>>> import numpy as np
>>> np.set_printoptions(precision=1, suppress=True, linewidth=140, floatmode="fixed")
>>> def rnd(a):
...     return np.round(a, 1) + 0
... 
>>> mat = np.array([[3, 2, 3, 0, 0],
...     [2, 3, -2, -1, -2],
...     [-2, 1, 0, -3, 2],
...     [3, 2, 1, -2, -1],
...     [0, 3, 0, -2, -3]])
>>> mat[-1] = mat[0] + 4 * mat[1]
>>> print(mat)
[[ 3  2  3  0  0]
 [ 2  3 -2 -1 -2]
 [-2  1  0 -3  2]
 [ 3  2  1 -2 -1]
 [11 14 -5 -4 -8]]
>>> U, sig, Vt = np.linalg.svd(mat)
>>> vecs = Vt[:(sig > 1e-8).sum()]
>>> rng = np.random.default_rng(1195)
>>> x0 = mat[3] + 2 * mat[1] + rng.integers(2) * np.eye(5)[4]
>>> print(x0)
[ 7.0  8.0 -3.0 -4.0 -4.0]
>>> print(rnd(np.diag(vecs.T @ vecs)))
[0.7 1.0 0.8 1.0 0.5]
>>> print(np.linalg.matrix_rank(np.vstack([mat, x0])))
5
>>> print(np.allclose(vecs.T @ vecs @ x0, x0))
False
>>> print(rnd(np.linalg.norm(x0 - vecs.T @ vecs @ x0)))
0.7
>>> t3 = np.stack([mat, 3 * mat, mat[::-1]])
>>> print(t3.sum(axis=0))
[[ 23  22   7  -4  -8]
 [ 11  14  -7  -6  -9]
 [-10   5   0 -15  10]
 [ 14  11   2  -9  -6]
 [ 47  58 -17 -16 -32]]
>>> print(t3.shape)
(3, 5, 5)
>>> print(np.linalg.matrix_rank(t3.reshape(3, -1)))
2
>>> rank = np.linalg.matrix_rank(mat)
>>> print(rank)
4
>>> ns = np.linalg.svd(mat)[2][rank:].T
>>> print([int(np.linalg.matrix_rank(mat[:i])) for i in range(1, len(mat) + 1)])
[1, 2, 3, 4, 4]
>>> print(rnd(ns @ ns.T))
[[ 0.3 -0.1 -0.2  0.0  0.4]
 [-0.1  0.0  0.1  0.0 -0.1]
 [-0.2  0.1  0.2  0.0 -0.3]
 [ 0.0  0.0  0.0  0.0  0.1]
 [ 0.4 -0.1 -0.3  0.1  0.5]]
>>> print([int(np.linalg.matrix_rank(np.delete(mat, i, axis=0))) for i in range(5)])
[4, 4, 3, 3, 4]
>>> Y = np.array([[1, 0], [0, 1]])
>>> basis = np.kron(Y, mat)
>>> print(basis)
[[ 3  2  3  0  0  0  0  0  0  0]
 [ 2  3 -2 -1 -2  0  0  0  0  0]
 [-2  1  0 -3  2  0  0  0  0  0]
 [ 3  2  1 -2 -1  0  0  0  0  0]
 [11 14 -5 -4 -8  0  0  0  0  0]
 [ 0  0  0  0  0  3  2  3  0  0]
 [ 0  0  0  0  0  2  3 -2 -1 -2]
 [ 0  0  0  0  0 -2  1  0 -3  2]
 [ 0  0  0  0  0  3  2  1 -2 -1]
 [ 0  0  0  0  0 11 14 -5 -4 -8]]
>>> Y = mat + rng.integers(-2, 3, (5, 4)) @ rng.integers(-2, 3, (4, 5))
>>> print(Y)
[[  5   8  -1  -5   0]
 [  0  15 -10  -7   1]
 [ -5  -9   2   0   3]
 [  9   6   5   1  -5]
 [ 18  16   1   0 -13]]
>>> print(np.abs(Y - mat).sum(axis=1))
[17 31 19 21 24]
>>> A = np.array([[7, -4, 8, 0],
...     [1, -9, -1, -6],
...     [-3, 3, -3, 6],
...     [-2, 2, 9, -1],
...     [5, 7, 2, -2]])
>>> A[-1] = A[0] + 5 * A[1]
>>> print(A)
[[  7  -4   8   0]
 [  1  -9  -1  -6]
 [ -3   3  -3   6]
 [ -2   2   9  -1]
 [ 12 -49   3 -30]]
>>> Y = A[0, 0] * A[1:] - np.outer(A[1:, 0], A[0])
>>> print(Y)
[[   0  -59  -15  -42]
 [   0    9    3   42]
 [   0    6   79   -7]
 [   0 -295  -75 -210]]
>>> print(rnd(A[:, 0] / A[0, 0]))
[ 1.0  0.1 -0.4 -0.3  1.7]
>>> print(np.flatnonzero(~Y.round(6).any(axis=1)))
[]
